$ python -q
>>> import numpy as np
>>> np.set_printoptions(precision=2, suppress=True, linewidth=120)
>>> def tidy(a):
...     return np.round(a, 2) + 0
... 
>>> arr = np.load("dump.npy")
>>> print(arr)
[[ 0  0  0  0  0  0  0  0]
 [ 0  0 -5  5  0  0  0  0]
 [ 0  0  0  0  0  0 -9  5]
 [ 0  0  0 -9  4 -6  0  0]
 [ 0  6  0  0 -4  0  3  0]
 [ 0  7  0  0  0  0  0  2]]
>>> r = np.linalg.matrix_rank(arr)
>>> print(r)
5
>>> ns = np.linalg.svd(arr)[2][r:].T
>>> print(tidy(ns @ ns.T))
[[ 1.    0.    0.    0.    0.    0.    0.    0.  ]
 [ 0.    0.06  0.    0.    0.    0.   -0.11 -0.21]
 [ 0.    0.    0.24  0.24  0.   -0.35  0.    0.  ]
 [ 0.    0.    0.24  0.24  0.   -0.35  0.    0.  ]
 [ 0.    0.    0.    0.    0.    0.    0.   -0.01]
 [ 0.    0.   -0.35 -0.35  0.    0.53  0.    0.  ]
 [ 0.   -0.11  0.    0.    0.    0.    0.22  0.4 ]
 [ 0.   -0.21  0.    0.   -0.01  0.    0.4   0.72]]
>>> print(np.allclose(arr @ ns, 0))
True
>>> print(ns.shape)
(8, 3)
>>> print(np.linalg.matrix_rank(arr.T @ arr), np.linalg.matrix_rank(arr @ arr.T))
5 5
>>> print([int(np.linalg.matrix_rank(arr[:i])) for i in range(1, len(arr) + 1)])
[0, 1, 2, 3, 4, 5]
>>> print(tidy(arr @ ns))
[[0. 0. 0.]
 [0. 0. 0.]
 [0. 0. 0.]
 [0. 0. 0.]
 [0. 0. 0.]
 [0. 0. 0.]]
>>> U, sv, vt = np.linalg.svd(arr)
>>> V = vt[:(sv > 1e-8).sum()]
>>> rng = np.random.default_rng(37976)
>>> x0 = arr[0] + -1 * arr[5] + rng.integers(2) * np.eye(8)[5]
>>> print(x0)
[ 0. -7.  0.  0.  0.  1.  0. -2.]
>>> print(tidy(np.linalg.norm(x0 - V.T @ V @ x0)))
0.73
>>> print(np.unique(arr.round(6), axis=0).shape)
(6, 8)
>>> print(np.allclose(arr[:-1].T @ np.linalg.lstsq(arr[:-1].T, arr[-1])[0], arr[-1]))
False
>>> print(tidy(np.trace(np.linalg.pinv(arr) @ arr)))
5.0
>>> print(tidy(arr @ np.linalg.pinv(arr) @ arr))
[[ 0.  0.  0.  0.  0.  0.  0.  0.]
 [ 0.  0. -5.  5.  0.  0.  0.  0.]
 [ 0.  0.  0.  0.  0.  0. -9.  5.]
 [ 0.  0.  0. -9.  4. -6.  0.  0.]
 [ 0.  6.  0.  0. -4.  0.  3.  0.]
 [ 0.  7.  0.  0.  0.  0.  0.  2.]]
>>> print(tidy(np.linalg.norm(arr, 2) / np.linalg.norm(arr)))
0.62
>>> print(np.linalg.cond(arr) > 100)
True
>>> print(arr.ravel(order="F"))
[ 0  0  0  0  0  0  0  0  0  0  6  7  0 -5  0  0  0  0  0  5  0 -9  0  0  0  0  0  4 -4  0  0  0  0 -6  0  0  0  0 -9
  0  3  0  0  0  5  0  0  2]
>>> print(arr.reshape(2, -1))
[[ 0  0  0  0  0  0  0  0  0  0 -5  5  0  0  0  0  0  0  0  0  0  0 -9  5]
 [ 0  0  0 -9  4 -6  0  0  0  6  0  0 -4  0  3  0  0  7  0  0  0  0  0  2]]
>>> print(arr.reshape(-1, 2))
[[ 0  0]
 [ 0  0]
 [ 0  0]
 [ 0  0]
 [ 0  0]
 [-5  5]
 [ 0  0]
 [ 0  0]
 [ 0  0]
 [ 0  0]
 [ 0  0]
 [-9  5]
 [ 0  0]
 [ 0 -9]
 [ 4 -6]
 [ 0  0]
 [ 0  6]
 [ 0  0]
 [-4  0]
 [ 3  0]
 [ 0  7]
 [ 0  0]
 [ 0  0]
 [ 0  2]]
>>> t3 = arr.reshape(6, 2, -1)
>>> print(np.swapaxes(t3, 1, 2)[0])
[[0 0]
 [0 0]
 [0 0]
 [0 0]]
>>> print(t3[:, 0])
[[ 0  0  0  0]
 [ 0  0 -5  5]
 [ 0  0  0  0]
 [ 0  0  0 -9]
 [ 0  6  0  0]
 [ 0  7  0  0]]
>>> print(np.einsum("ihd,ihd->ih", t3, t3))
[[  0   0]
 [ 50   0]
 [  0 106]
 [ 81  52]
 [ 36  25]
 [ 49   4]]
>>> print(t3.shape)
(6, 2, 4)
>>> A = np.load("run11.npy")
>>> print(A)
[[ 2.58  4.01 -4.55 -4.4  -6.48  1.61]
 [ 3.3  -1.82 -1.11  1.83 -4.04 -2.72]
 [ 0.41  0.42 -2.98  2.34  1.54 -0.47]
 [ 7.58  3.11 -2.63 -0.99 -6.72  2.16]
 [-3.4   0.25 -4.49  8.99 -2.98 -0.95]
 [ 0.72 -1.86 -3.55  6.81 -0.75 -1.53]
 [ 6.02 -2.24  2.64  3.3  -0.03 12.69]
 [ 7.58  2.88 -6.92  2.19  2.76  5.83]
 [ 7.2   1.23  3.7   0.58 -3.22 10.01]
 [ 3.81 -3.99 -2.85  1.88  0.98 -0.46]
 [ 8.83 -2.46 -3.58 -1.22 -3.07 -7.08]
 [ 3.95 -0.06 -3.44  2.01 -1.54 -2.75]
 [-1.63 -3.93  6.16 -1.43  0.38 -9.45]
 [-6.63 -1.06  6.75  1.11  2.23 -0.3 ]
 [-2.27 -3.8   2.95  3.55 -1.65 -4.85]
 [-0.77  6.73 -1.73  2.6   1.71  8.07]
 [-5.63 -2.69 -0.71 -2.82 -3.26 -1.29]
 [ 2.    3.93 -1.8  10.31 -1.52  5.48]
 [-0.44 -0.51  2.03 -4.65 -3.33 -3.79]
 [-1.14 -5.33 -0.79  1.36 -2.27  5.46]
 [-6.62  3.46 -1.22 -8.9   3.83  1.72]
 [ 1.35  2.3  -4.2   2.91  4.88  5.22]
 [-0.28 -4.94  1.16 -6.9   5.99  0.99]
 [-2.02 -1.23 -0.26  1.09 -0.65  0.36]
 [ 1.01 -1.47  1.89  2.27 -4.19 -5.6 ]
 [-2.32  6.07  2.96  2.79 -1.58  4.26]
 [-1.4   2.64  5.92  3.27  1.33 -6.53]
 [ 0.12 -4.09 -3.56 -2.27  0.89  5.55]]
>>> G = A.T @ A
>>> print(tidy(np.diag(G)))
[488.61 303.1  356.1  507.07 283.37 779.42]
>>> print(tidy(np.trace(G)), tidy((A ** 2).sum()))
2717.66 2717.66
>>> print(tidy(np.linalg.svd(A, compute_uv=False) ** 2))
[983.46 575.37 446.65 277.24 257.32 177.62]
